$ ipython --no-banner

In [1]: import numpy as np

In [2]: from numpy import linalg as LA

In [3]: np.set_printoptions(precision=3, suppress=True, linewidth=200)

In [4]: rd = lambda a: np.round(a, 3) + 0

In [5]: M = np.loadtxt("a.csv", delimiter=",")

In [6]: rd(M)
Out[6]: 
array([[-0.063,  0.038,  0.37 ,  0.024, -0.157,  0.227,  0.691, -0.427, -0.347],
       [-0.157, -0.08 , -0.628,  0.505, -0.298,  0.183,  0.36 ,  0.092,  0.242],
       [ 0.252,  0.252, -0.315, -0.28 ,  0.292,  0.536,  0.134,  0.4  , -0.381],
       [ 0.031, -0.681, -0.357, -0.289,  0.102,  0.199, -0.161, -0.482, -0.127],
       [ 0.378,  0.175, -0.39 , -0.065, -0.181, -0.655,  0.115, -0.132, -0.422],
       [-0.378,  0.122, -0.2  , -0.382,  0.52 , -0.301,  0.424, -0.064,  0.334],
       [-0.504, -0.423,  0.077,  0.104,  0.051, -0.229,  0.056,  0.478, -0.514],
       [-0.598,  0.486, -0.211, -0.054, -0.155,  0.129, -0.377, -0.321, -0.268],
       [-0.094, -0.064,  0.006, -0.646, -0.679,  0.026,  0.1  ,  0.253,  0.183]])

In [7]: x0 = np.array([-4, 4, -9, -4, 2, -4, -1, -1, 2])

In [8]: h = np.maximum(M @ x0, 0)

In [9]: rd(np.tanh(M @ x0))
Out[9]: array([-1.   ,  0.99 ,  0.8  ,  0.865,  1.   ,  1.   , -0.87 ,  1.   ,  0.835])

In [10]: np.flatnonzero(h > 1e-9)
Out[10]: array([1, 2, 3, 4, 5, 7, 8])

In [11]: rd(np.maximum(M @ x0, 0) - np.maximum(-M @ x0, 0))
Out[11]: array([-5.203,  2.65 ,  1.097,  1.314,  4.381,  7.877, -1.332,  5.789,  1.206])

In [12]: rd(M.T @ h)
Out[12]: array([-4.999,  3.637, -6.972, -3.735,  1.248, -3.125,  2.672, -2.584, -0.492])

In [13]: rd(np.maximum(M @ (3 * x0), 0))
Out[13]: array([ 0.   ,  7.951,  3.292,  3.943, 13.142, 23.631,  0.   , 17.366,  3.617])

In [14]: rd(LA.norm(M, axis=0))
Out[14]: array([1., 1., 1., 1., 1., 1., 1., 1., 1.])

In [15]: rd(M @ M.T)
Out[15]: 
array([[1., 0., 0., 0., 0., 0., 0., 0., 0.],
       [0., 1., 0., 0., 0., 0., 0., 0., 0.],
       [0., 0., 1., 0., 0., 0., 0., 0., 0.],
       [0., 0., 0., 1., 0., 0., 0., 0., 0.],
       [0., 0., 0., 0., 1., 0., 0., 0., 0.],
       [0., 0., 0., 0., 0., 1., 0., 0., 0.],
       [0., 0., 0., 0., 0., 0., 1., 0., 0.],
       [0., 0., 0., 0., 0., 0., 0., 1., 0.],
       [0., 0., 0., 0., 0., 0., 0., 0., 1.]])
